In [1]: import numpy as np

In [2]: import numpy.linalg as la

In [3]: np.set_printoptions(suppress=True, linewidth=120)

In [4]: rd = lambda a: np.round(a, 2) + 0

In [5]: data = np.load("test10.npy")

In [6]: print(data)
[[18 -1  6]
 [-1 29  2]
 [ 6  2 24]]

In [7]: # symmetric, so the eigenvalues are real

In [8]: ev, evecs = la.eig(data)

In [9]: print(rd(data @ evecs[:, 0] - ev[0] * evecs[:, 0]))
[0. 0. 0.]

In [10]: print(rd(np.sort(la.eigvals(data.T))))
[14.05 27.08 29.87]

In [11]: print(rd(np.sort(la.eigvals(la.inv(data)))))
[0.03 0.04 0.07]

In [12]: print(rd(ev))
[14.05 27.08 29.87]

In [13]: ev, evecs = la.eigh(data)

In [14]: vec = np.array([3, 2, 1])

In [15]: print(rd(la.eigvalsh(data[1:, 1:])))
[23.3 29.7]

In [16]: print(vec @ data @ vec)
334

In [17]: print(rd(evecs * np.sqrt(ev) @ evecs.T))
[[ 4.19 -0.12  0.67]
 [-0.12  5.38  0.2 ]
 [ 0.67  0.2   4.85]]

In [18]: print(rd(vec @ data @ vec / (vec @ vec)), rd(ev[0]), rd(ev[-1]))
23.86 14.05 29.87

In [19]: print(np.abs(data).sum(axis=1).max(), rd(np.abs(ev).max()))
32 29.87

In [20]: print(rd(evecs * np.maximum(ev, 0) @ evecs.T))
[[18. -1.  6.]
 [-1. 29.  2.]
 [ 6.  2. 24.]]

In [21]: L = la.cholesky(data)

In [22]: print(rd(L @ L.T))
[[18. -1.  6.]
 [-1. 29.  2.]
 [ 6.  2. 24.]]

In [23]: print(la.eigvalsh(data).min() > 0)
True

In [24]: print(rd(L))
[[ 4.24  0.    0.  ]
 [-0.24  5.38  0.  ]
 [ 1.41  0.43  4.67]]

In [25]: print(rd(np.prod(np.diag(L)) ** 2), rd(la.det(data)))
11364.0 11364.0
